$ python3 -q
>>> import numpy as np
>>> np.set_printoptions(suppress=True, linewidth=140)
>>> def rnd(a):
...     return np.round(a, 2) + 0
... 
>>> W0 = np.load("w.npy")
>>> W0
array([[0, 1, 0],
       [1, 0, 0],
       [0, 0, 1]])
>>> rng = np.random.default_rng(574635)
>>> labels = rng.permutation(3)
>>> labels
array([0, 1, 2])
>>> other = W0[labels][:, labels]
>>> rnd(np.sort(np.abs(np.linalg.eigvals(other))))
array([1., 1., 1.])
>>> other
array([[0, 1, 0],
       [1, 0, 0],
       [0, 0, 1]])
>>> rnd(np.linalg.det(other)), rnd(np.linalg.det(W0[labels]))
(np.float64(-1.0), np.float64(-1.0))
>>> evals, V = np.linalg.eigh(W0)
>>> rnd(V.T @ W0 @ V)
array([[-1.,  0.,  0.],
       [ 0.,  1.,  0.],
       [ 0.,  0.,  1.]])
>>> rnd(np.linalg.eigvalsh(W0 + -1 * np.eye(3)))
array([-2.,  0.,  0.])
>>> evals.sum(), np.trace(W0)
(np.float64(1.0), np.int64(1))
>>> def softmax(z):
...     e = np.exp(z - z.max(axis=-1, keepdims=True))
...     return e / e.sum(axis=-1, keepdims=True)
... 
>>> rnd(softmax(10 * W0[1]))
array([1., 0., 0.])
>>> softmax(W0).sum(axis=1)
array([1., 1., 1.])
>>> rnd(softmax(W0[1]))
array([0.58, 0.21, 0.21])
>>> S = W0 @ W0.T / np.sqrt(3)
>>> rnd(softmax(S + np.triu(np.full(S.shape, -np.inf), 1)))
array([[1.  , 0.  , 0.  ],
       [0.36, 0.64, 0.  ],
       [0.26, 0.26, 0.47]])
>>> softmax(S).round(6).argmax(axis=1)
array([0, 1, 2])
>>> evals, V = np.linalg.eigh(W0)
>>> x0 = np.array([-3, 5, 2])
>>> rnd(V * np.abs(evals) @ V.T)
array([[1., 0., 0.],
       [0., 1., 0.],
       [0., 0., 1.]])
>>> rnd(np.linalg.eigvalsh(W0[1:, 1:]))
array([0., 1.])
>>> X = np.loadtxt("out14.csv", delimiter=",")
>>> X
array([[-1.,  0.,  0.,  0.],
       [ 2.,  0.,  0.,  0.],
       [ 1., -2., -1.,  0.],
       [ 2.,  0.,  0., -2.]])
>>> # rank 3
>>> labels = rng.permutation(4)
>>> labels
array([3, 0, 1, 2])
>>> other = X[labels][:, labels]
>>> np.diag(other)
array([-2., -1.,  0., -1.])
>>> np.trace(other)
np.float64(-4.0)
>>> other
array([[-2.,  2.,  0.,  0.],
       [ 0., -1.,  0.,  0.],
       [ 0.,  2.,  0.,  0.],
       [ 0.,  1., -2., -1.]])
>>> rnd(np.sort(np.abs(np.linalg.eigvals(other))))
array([0., 1., 1., 2.])
>>> np.allclose(other, X)
False
>>> rnd(np.linalg.det(other)), rnd(np.linalg.det(X[labels]))
(np.float64(0.0), np.float64(0.0))
